In [1]: import numpy as np

In [2]: np.set_printoptions(precision=2, suppress=True, linewidth=200)

In [3]: out = np.array([[1, 1], [1, 3]])

In [4]: C = np.array([[-3, 3, 2, -3, -1],
   ...:     [3, -3, 0, 1, -1],
   ...:     [-1, 0, -1, 1, 1],
   ...:     [-2, 1, -2, 1, -1],
   ...:     [-2, -2, -1, -1, 0]])

In [5]: E = np.block([[out, np.zeros((2, 5))], [np.zeros((5, 2)), C]])

In [6]: E
Out[6]: 
array([[ 1.,  1.,  0.,  0.,  0.,  0.,  0.],
       [ 1.,  3.,  0.,  0.,  0.,  0.,  0.],
       [ 0.,  0., -3.,  3.,  2., -3., -1.],
       [ 0.,  0.,  3., -3.,  0.,  1., -1.],
       [ 0.,  0., -1.,  0., -1.,  1.,  1.],
       [ 0.,  0., -2.,  1., -2.,  1., -1.],
       [ 0.,  0., -2., -2., -1., -1.,  0.]])

In [7]: out = np.linalg.inv(E)

In [8]: round(float(np.linalg.det(E) * np.linalg.det(out)), 2)
Out[8]: 1.0

In [9]: np.round(np.linalg.slogdet(E)[0], 2)
Out[9]: np.float64(1.0)

In [10]: np.allclose(out, E.T)
Out[10]: False

In [11]: np.round(np.linalg.det(E) * out, 2) + 0
Out[11]: 
array([[ 156.,  -52.,    0.,    0.,    0.,    0.,    0.],
       [ -52.,   52.,    0.,    0.,    0.,    0.,    0.],
       [   0.,    0.,  -52.,  -52., -104.,    0.,    0.],
       [   0.,    0.,  -22.,  -42.,  -52.,   12.,  -16.],
       [   0.,    0.,   86.,   98.,  156.,  -28.,  -32.],
       [   0.,    0.,   62.,   90.,  156.,    4.,  -40.],
       [   0.,    0.,  -28.,  -44.,    0.,  -32.,    8.]])

In [12]: round(np.linalg.cond(E), 2)
Out[12]: np.float64(21.25)

In [13]: np.round(E @ out, 2) + 0
Out[13]: 
array([[1., 0., 0., 0., 0., 0., 0.],
       [0., 1., 0., 0., 0., 0., 0.],
       [0., 0., 1., 0., 0., 0., 0.],
       [0., 0., 0., 1., 0., 0., 0.],
       [0., 0., 0., 0., 1., 0., 0.],
       [0., 0., 0., 0., 0., 1., 0.],
       [0., 0., 0., 0., 0., 0., 1.]])

In [14]: mat = np.loadtxt("x.csv", delimiter=",")

In [15]: mat
Out[15]: 
array([[2.3, 3. , 2. , 1. ],
       [2. , 1.3, 3. , 2. ],
       [3. , 0. , 0.3, 1. ],
       [2. , 3. , 2. , 1.3]])

In [16]: round(float(np.linalg.eigvals(mat).sum().real), 2)
Out[16]: 5.2

In [17]: np.kron(np.eye(2, dtype=int), mat)
Out[17]: 
array([[2.3, 3. , 2. , 1. , 0. , 0. , 0. , 0. ],
       [2. , 1.3, 3. , 2. , 0. , 0. , 0. , 0. ],
       [3. , 0. , 0.3, 1. , 0. , 0. , 0. , 0. ],
       [2. , 3. , 2. , 1.3, 0. , 0. , 0. , 0. ],
       [0. , 0. , 0. , 0. , 2.3, 3. , 2. , 1. ],
       [0. , 0. , 0. , 0. , 2. , 1.3, 3. , 2. ],
       [0. , 0. , 0. , 0. , 3. , 0. , 0.3, 1. ],
       [0. , 0. , 0. , 0. , 2. , 3. , 2. , 1.3]])

In [18]: K = np.diag(np.array([7, 6, 8, 0, 5, 8, 2])) + 4 * np.eye(7, k=1) + 4 * np.eye(7, k=-1)

In [19]: K
Out[19]: 
array([[7., 4., 0., 0., 0., 0., 0.],
       [4., 6., 4., 0., 0., 0., 0.],
       [0., 4., 8., 4., 0., 0., 0.],
       [0., 0., 4., 0., 4., 0., 0.],
       [0., 0., 0., 4., 5., 4., 0.],
       [0., 0., 0., 0., 4., 8., 4.],
       [0., 0., 0., 0., 0., 4., 2.]])

In [20]: def softmax(z):
    ...:     e = np.exp(z - z.max(axis=-1, keepdims=True))
    ...:     return e / e.sum(axis=-1, keepdims=True)
    ...: 

In [21]: np.round(softmax(K[4] + 5), 2) + 0
Out[21]: array([0.  , 0.  , 0.  , 0.21, 0.57, 0.21, 0.  ])

In [22]: np.round(softmax(10 * K[4]), 2) + 0
Out[22]: array([0., 0., 0., 0., 1., 0., 0.])

In [23]: scores = K @ K.T / np.sqrt(7)

In [24]: softmax(scores).round(6).argmax(axis=1)
Out[24]: array([0, 1, 2, 2, 4, 5, 5])

In [25]: np.round(softmax(scores + np.triu(np.full(scores.shape, -np.inf), 1)), 2) + 0
Out[25]: 
array([[1. , 0. , 0. , 0. , 0. , 0. , 0. ],
       [0. , 1. , 0. , 0. , 0. , 0. , 0. ],
       [0. , 0. , 1. , 0. , 0. , 0. , 0. ],
       [0. , 0. , 0.5, 0.5, 0. , 0. , 0. ],
       [0. , 0. , 0. , 0. , 1. , 0. , 0. ],
       [0. , 0. , 0. , 0. , 0. , 1. , 0. ],
       [0. , 0. , 0. , 0. , 0. , 1. , 0. ]])

In [26]: A = np.loadtxt("m.csv", delimiter=",")

In [27]: A
Out[27]: 
array([[ 1.,  1., -1., -2.,  3.,  2.,  3.,  1.,  3., -3.,  2., -2.,  2.],
       [ 2.,  1.,  1., -1., -2.,  3.,  2.,  3.,  1.,  3., -3.,  2., -2.],
       [-2.,  2.,  1.,  1., -1., -2.,  3.,  2.,  3.,  1.,  3., -3.,  2.],
       [ 2., -2.,  2.,  1.,  1., -1., -2.,  3.,  2.,  3.,  1.,  3., -3.],
       [-3.,  2., -2.,  2.,  1.,  1., -1., -2.,  3.,  2.,  3.,  1.,  3.],
       [ 3., -3.,  2., -2.,  2.,  1.,  1., -1., -2.,  3.,  2.,  3.,  1.],
       [ 1.,  3., -3.,  2., -2.,  2.,  1.,  1., -1., -2.,  3.,  2.,  3.],
       [ 3.,  1.,  3., -3.,  2., -2.,  2.,  1.,  1., -1., -2.,  3.,  2.],
       [ 2.,  3.,  1.,  3., -3.,  2., -2.,  2.,  1.,  1., -1., -2.,  3.],
       [ 3.,  2.,  3.,  1.,  3., -3.,  2., -2.,  2.,  1.,  1., -1., -2.],
       [-2.,  3.,  2.,  3.,  1.,  3., -3.,  2., -2.,  2.,  1.,  1., -1.],
       [-1., -2.,  3.,  2.,  3.,  1.,  3., -3.,  2., -2.,  2.,  1.,  1.],
       [ 1., -1., -2.,  3.,  2.,  3.,  1.,  3., -3.,  2., -2.,  2.,  1.]])

In [28]: x0 = np.array([1, 0, -1, 1, 0, -2, 2])

In [29]: h = np.maximum(K @ x0, 0)

In [30]: np.maximum(K @ (3 * x0), 0)
Out[30]: array([21.,  0.,  0.,  0.,  0.,  0.,  0.])

In [31]: np.flatnonzero(h > 1e-9)
Out[31]: array([0])

In [32]: K.T @ h
Out[32]: array([49., 28.,  0.,  0.,  0.,  0.,  0.])

In [33]: np.tanh(K @ x0)
Out[33]: array([ 1.,  0., -1., -1., -1., -1., -1.])

In [34]: h
Out[34]: array([7., 0., 0., 0., 0., 0., 0.])

In [35]: np.maximum(K @ x0, 0) - np.maximum(-K @ x0, 0)
Out[35]: array([ 7.,  0., -4., -4., -4., -8., -4.])

In [36]: K * (h > 1e-9)[:, None]
Out[36]: 
array([[7., 4., 0., 0., 0., 0., 0.],
       [0., 0., 0., 0., 0., 0., 0.],
       [0., 0., 0., 0., 0., 0., 0.],
       [0., 0., 0., 0., 0., 0., 0.],
       [0., 0., 0., 0., 0., 0., 0.],
       [0., 0., 0., 0., 0., 0., 0.],
       [0., 0., 0., 0., 0., 0., 0.]])
